$ python3 -q
>>> import numpy as np
>>> from numpy import linalg as LA
>>> np.set_printoptions(precision=2, suppress=True, linewidth=160)
>>> E = np.array([[-1.0, 4.0, -4.0, 1.0],
...     [2.0, -8.0, 8.0, -2.0],
...     [2.0, -6.0, 6.0, -2.0],
...     [-2.0, 14.0, -12.0, 4.0]])
>>> # null space of dimension 1
>>> theta = np.radians(30)
>>> R = np.eye(4)
>>> R[0, 0] = R[2, 2] = np.cos(theta)
>>> R[0, 2], R[2, 0] = -np.sin(theta), np.sin(theta)
>>> R
array([[ 0.87,  0.  , -0.5 ,  0.  ],
       [ 0.  ,  1.  ,  0.  ,  0.  ],
       [ 0.5 ,  0.  ,  0.87,  0.  ],
       [ 0.  ,  0.  ,  0.  ,  1.  ]])
>>> other = E @ R.T
>>> other
array([[  1.13,   4.  ,  -3.96,   1.  ],
       [ -2.27,  -8.  ,   7.93,  -2.  ],
       [ -1.27,  -6.  ,   6.2 ,  -2.  ],
       [  4.27,  14.  , -11.39,   4.  ]])
>>> np.round(LA.det(R), 2), np.round(np.trace(R), 2)
(np.float64(1.0), np.float64(3.73))
>>> round(LA.norm(other, 2) / LA.norm(other), 2)
np.float64(1.0)
>>> LA.cond(other) > 100
np.True_
>>> [round(float(x), 2) for x in LA.svd(other, compute_uv=False)[:3]]
[24.65, 1.4, 0.52]
>>> LA.matrix_rank(other, rtol=0.1)
np.int64(1)
>>> Uu, sigma, VT = LA.svd(E)
>>> sigma.round(2) + 0
array([24.65,  1.4 ,  0.52,  0.  ])
>>> np.argmax(sigma[:-1] / (sigma[1:] + 1e-6)) + 1
np.int64(3)
>>> other = Uu[:, :3] @ np.diag(sigma[:3]) @ VT[:3]
>>> np.round(np.abs(E - other).max(), 2)
np.float64(0.0)
>>> other
array([[ -1.,   4.,  -4.,   1.],
       [  2.,  -8.,   8.,  -2.],
       [  2.,  -6.,   6.,  -2.],
       [ -2.,  14., -12.,   4.]])
>>> np.round(LA.norm(E - other, 2), 2), round(sigma[3], 2)
(np.float64(0.0), np.float64(0.0))
>>> round(LA.det(other.T), 2)
np.float64(-0.0)
>>> np.round(np.poly(other), 2) + 0
array([ 1., -1., -4.,  4.,  0.])
>>> np.round(LA.det(2 * other), 2), round(LA.det(other), 2)
(np.float64(-0.0), np.float64(-0.0))
>>> np.round(LA.det(other[::-1]), 2)
np.float64(-0.0)
>>> np.round(LA.eigvals(other), 2) + 0
array([ 0.,  1., -2.,  2.])
>>> np.unique(E.round(6), axis=0).shape
(4, 4)
>>> m1 = np.load("x.npy")
>>> m1
array([[ 0, -2,  0],
       [ 2,  0,  1],
       [ 0, -1,  0]])
>>> u = np.array([-2, 2, 2])
>>> np.correlate(m1[1], m1[0], "full")
array([ 0, -4,  0, -2,  0])
>>> np.array([np.convolve(row, u, "same") for row in m1])
array([[ 4, -4, -4],
       [ 4,  2,  2],
       [ 2, -2, -2]])
>>> np.convolve(m1[1], u)
array([-4,  4,  2,  2,  2])
>>> Uu, sigma, VT = LA.svd(m1)
>>> evecs = VT[:(sigma > 1e-8).sum()]
>>> rng = np.random.default_rng(708573)
>>> x0 = m1[0] + -1 * m1[1] + rng.integers(2) * np.eye(3)[2]
>>> x0
array([-2., -2., -1.])
>>> np.allclose(evecs.T @ evecs @ x0, x0)
True
>>> np.diag(evecs.T @ evecs)
array([0.8, 1. , 0.2])
>>> LA.matrix_rank(np.vstack([m1, x0]))
np.int64(2)
>>> M = np.diag(np.array([0, -1, 2, -1, 3, 3]))
>>> M
array([[ 0,  0,  0,  0,  0,  0],
       [ 0, -1,  0,  0,  0,  0],
       [ 0,  0,  2,  0,  0,  0],
       [ 0,  0,  0, -1,  0,  0],
       [ 0,  0,  0,  0,  3,  0],
       [ 0,  0,  0,  0,  0,  3]])
>>> # triangular, det is the product of the diagonal
>>> np.abs(np.diag(LA.qr(M)[1])) > 1e-9
array([False,  True,  True,  True,  True,  True])
>>> LA.lstsq(M[:-1].T, M[-1])[2]
np.int32(4)
>>> np.round(np.trace(LA.pinv(M) @ M), 2)
np.float64(5.0)
>>> lab = rng.permutation(6)
>>> lab
array([3, 5, 4, 1, 2, 0])
>>> other = M[lab][:, lab]
>>> other
array([[-1,  0,  0,  0,  0,  0],
       [ 0,  3,  0,  0,  0,  0],
       [ 0,  0,  3,  0,  0,  0],
       [ 0,  0,  0, -1,  0,  0],
       [ 0,  0,  0,  0,  2,  0],
       [ 0,  0,  0,  0,  0,  0]])
>>> np.trace(other)
np.int64(6)
>>> np.diag(other)
array([-1,  3,  3, -1,  2,  0])
>>> np.sort(np.abs(LA.eigvals(other)))
array([0., 1., 1., 2., 3., 3.])
>>> mat = np.loadtxt("layer0.csv", delimiter=",")
>>> mat
array([[ 0.29,  0.02,  0.46],
       [ 0.02,  1.  , -0.01],
       [ 0.46, -0.01,  0.71]])
>>> np.kron(np.eye(2, dtype=int), mat)
array([[ 0.29,  0.02,  0.46,  0.  ,  0.  ,  0.  ],
       [ 0.02,  1.  , -0.01,  0.  ,  0.  , -0.  ],
       [ 0.46, -0.01,  0.71,  0.  , -0.  ,  0.  ],
       [ 0.  ,  0.  ,  0.  ,  0.29,  0.02,  0.46],
       [ 0.  ,  0.  , -0.  ,  0.02,  1.  , -0.01],
       [ 0.  , -0.  ,  0.  ,  0.46, -0.01,  0.71]])
>>> np.round(np.einsum("ij,ji->", mat, mat), 2)
np.float64(2.0)
>>> LA.eigvals(mat)
array([0., 1., 1.])
>>> lab = rng.permutation(3)
>>> lab
array([1, 2, 0])
>>> other = mat[lab][:, lab]
>>> round(float(np.trace(other)), 2)
2.0
>>> round(LA.det(other), 2), np.round(LA.det(mat[lab]), 2)
(np.float64(-0.0), np.float64(0.0))
>>> np.allclose(other, mat)
False
>>> rank = LA.matrix_rank(mat)
>>> rank
np.int64(2)
>>> null = LA.svd(mat)[2][rank:].T
>>> [int(LA.matrix_rank(mat[:, :j + 1])) for j in range(3)]
[1, 2, 2]
>>> [int(LA.matrix_rank(np.delete(mat, i, axis=0))) for i in range(3)]
[2, 2, 2]
>>> null[:, 0] / null[np.abs(null[:, 0]).round(6).argmax(), 0]
array([ 1.  , -0.03, -0.65])
>>> LA.matrix_rank(mat.T @ mat), LA.matrix_rank(mat @ mat.T)
(np.int64(2), np.int64(2))
>>> np.allclose(mat @ null, 0)
True
>>> np.round(mat @ null, 2) + 0
array([[0.],
       [0.],
       [0.]])
>>> np.round(null @ null.T, 2) + 0
array([[ 0.71, -0.02, -0.46],
       [-0.02,  0.  ,  0.01],
       [-0.46,  0.01,  0.29]])
>>> np.round(LA.norm(mat, 2) / LA.norm(mat), 2)
np.float64(0.71)
>>> [round(float(x), 2) for x in LA.svd(mat, compute_uv=False)[:3]]
[1.0, 1.0, 0.0]
>>> LA.cond(mat) > 100
np.True_
>>> np.argsort(-LA.norm(mat, axis=0).round(6), kind="stable")[:3]
array([1, 2, 0])
>>> LA.matrix_rank(mat, rtol=0.1)
np.int64(2)
>>> mat @ mat
array([[ 0.29,  0.02,  0.46],
       [ 0.02,  1.  , -0.01],
       [ 0.46, -0.01,  0.71]])
>>> (mat + mat.T) / 2
array([[ 0.29,  0.02,  0.46],
       [ 0.02,  1.  , -0.01],
       [ 0.46, -0.01,  0.71]])
>>> np.sort(np.abs(LA.eigvals(mat)))
array([0., 1., 1.])
>>> np.round(np.abs(LA.eigvals(mat)).max(), 2)
np.float64(1.0)
>>> round(LA.det(mat), 2)
np.float64(0.0)
>>> np.allclose(mat @ mat.T, mat.T @ mat)
True
>>> data = (rng.random((5, 5)) < 0.3) + np.eye(5)
>>> data /= data.sum(axis=1, keepdims=True)
>>> data
array([[1.  , 0.  , 0.  , 0.  , 0.  ],
       [0.  , 0.5 , 0.25, 0.25, 0.  ],
       [0.5 , 0.  , 0.5 , 0.  , 0.  ],
       [0.33, 0.  , 0.33, 0.33, 0.  ],
       [0.  , 0.  , 0.  , 0.  , 1.  ]])
>>> # 2 blocks once reordered
>>> (data != 0).astype(int)
array([[1, 0, 0, 0, 0],
       [0, 1, 1, 1, 0],
       [1, 0, 1, 0, 0],
       [1, 0, 1, 1, 0],
       [0, 0, 0, 0, 1]])
>>> (LA.matrix_power((data != 0) + (data.T != 0) + np.eye(5), 5) > 0).astype(int)
array([[1, 1, 1, 1, 0],
       [1, 1, 1, 1, 0],
       [1, 1, 1, 1, 0],
       [1, 1, 1, 1, 0],
       [0, 0, 0, 0, 1]])
